$ ipython --no-banner

In [1]: import numpy as np

In [2]: np.set_printoptions(precision=3, suppress=True, linewidth=160)

In [3]: def rd(a):
   ...:     return np.round(a, 3) + 0
   ...: 

In [4]: K = np.loadtxt("data.csv", delimiter=",")

In [5]: K
Out[5]: 
array([[-0.32,  0.36,  0.52,  0.04,  0.08,  0.  , -0.16],
       [-1.28,  1.44,  2.08,  0.16,  0.32,  0.  , -0.64],
       [ 0.56, -0.63, -0.91, -0.07, -0.14,  0.  ,  0.28],
       [ 0.56, -0.63, -0.91, -0.07, -0.14,  0.  ,  0.28],
       [ 0.48, -0.54, -0.78, -0.06, -0.12,  0.  ,  0.24],
       [ 0.08, -0.09, -0.13, -0.01, -0.02,  0.  ,  0.04],
       [ 0.64, -0.72, -1.04, -0.08, -0.16,  0.  ,  0.32],
       [ 0.8 , -0.9 , -1.3 , -0.1 , -0.2 ,  0.  ,  0.4 ],
       [ 0.16, -0.18, -0.26, -0.02, -0.04,  0.  ,  0.08],
       [-0.88,  0.99,  1.43,  0.11,  0.22,  0.  , -0.44]])

In [6]: # rows and columns are dependent

In [7]: left, sig, VT = np.linalg.svd(K)

In [8]: evecs = VT[:(sig > 1e-8).sum()]

In [9]: rng = np.random.default_rng(84)

In [10]: x = K[5] + -1 * K[9] + rng.integers(2) * np.eye(7)[4]

In [11]: x
Out[11]: array([ 0.96, -1.08, -1.56, -0.12,  0.76,  0.  ,  0.48])

In [12]: rd(np.diag(evecs.T @ evecs))
Out[12]: array([0.191, 0.242, 0.504, 0.003, 0.012, 0.   , 0.048])

In [13]: np.allclose(evecs.T @ evecs @ x, x)
Out[13]: False

In [14]: rd(evecs.T @ evecs)
Out[14]: 
array([[ 0.191, -0.215, -0.31 , -0.024, -0.048,  0.   ,  0.096],
       [-0.215,  0.242,  0.349,  0.027,  0.054,  0.   , -0.107],
       [-0.31 ,  0.349,  0.504,  0.039,  0.078,  0.   , -0.155],
       [-0.024,  0.027,  0.039,  0.003,  0.006,  0.   , -0.012],
       [-0.048,  0.054,  0.078,  0.006,  0.012,  0.   , -0.024],
       [ 0.   ,  0.   ,  0.   ,  0.   ,  0.   ,  0.   ,  0.   ],
       [ 0.096, -0.107, -0.155, -0.012, -0.024,  0.   ,  0.048]])

In [15]: rd(np.linalg.norm(x - evecs.T @ evecs @ x))
Out[15]: np.float64(0.994)
